% python3 -q
>>> import numpy as np
>>> np.set_printoptions(suppress=True, linewidth=140)
>>> tidy = lambda a: np.round(a, 2) + 0
>>> feats = np.loadtxt("m.csv", delimiter=",")
>>> feats
array([[ -0.2,  -2.7,  -0.3],
       [  1.3,  -2.4,  -0.6],
       [ -1. ,  -0.7,   0.5],
       [ 28. , -24. ,   0. ],
       [  1.2,   0.3,   1.2],
       [  0.2,   0.2,   0.1],
       [  0.6,  -0.4,   0.3],
       [  0.9,  -1. ,  -1.1],
       [  0.1,  -0.7,   1.5],
       [ -2.1,  -1.3,  -0.4],
       [ -1.7,  -1.3,  -1.5],
       [ -0.4,   1.7,  -2.1],
       [ -0.6,  -0.1,  -1.2]])
>>> cov = np.cov(feats, rowvar=False)
>>> tidy(cov)
array([[ 62.  , -50.4 ,   0.98],
       [-50.4 ,  43.07,  -0.65],
       [  0.98,  -0.65,   1.08]])
>>> tidy(np.corrcoef(feats.T))
array([[ 1.  , -0.98,  0.12],
       [-0.98,  1.  , -0.09],
       [ 0.12, -0.09,  1.  ]])
>>> np.median(feats, axis=0)
array([ 0.1, -0.7, -0.3])
>>> round(np.log10(np.linalg.cond(cov)))
2
>>> np.linalg.matrix_rank(cov, rtol=0.1)
np.int64(1)
>>> np.linalg.cond(cov) > 100
np.True_
>>> [round(float(x), 2) for x in np.linalg.svd(cov, compute_uv=False)[:3]]
[103.83, 1.32, 1.0]
>>> T = np.stack([feats, 3 * feats, feats[::-1]])
>>> tidy(np.linalg.norm(T, axis=(1, 2)))
array([ 37.53, 112.6 ,  37.53])
>>> np.linalg.matrix_rank(T.reshape(3, -1))
np.int64(2)
>>> A2 = feats / np.sqrt((feats ** 2).mean(axis=1, keepdims=True))
>>> np.linalg.matrix_rank(feats - feats.mean(axis=1, keepdims=True))
np.int64(2)
>>> np.linalg.matrix_rank(A2) == np.linalg.matrix_rank(feats)
np.True_
>>> tidy(A2[8])
array([ 0.1 , -0.73,  1.57])
>>> J = np.loadtxt("a.csv", delimiter=",")
>>> J
array([[1.  , 0.2 , 0.04],
       [0.2 , 1.  , 0.2 ],
       [0.04, 0.2 , 1.  ]])
>>> cov = J.T @ J
>>> np.allclose(cov, cov.T)
True
>>> tidy(np.linalg.eigvalsh(cov)[::-1])
array([1.7 , 0.92, 0.54])
>>> (J @ J.T).shape
(3, 3)
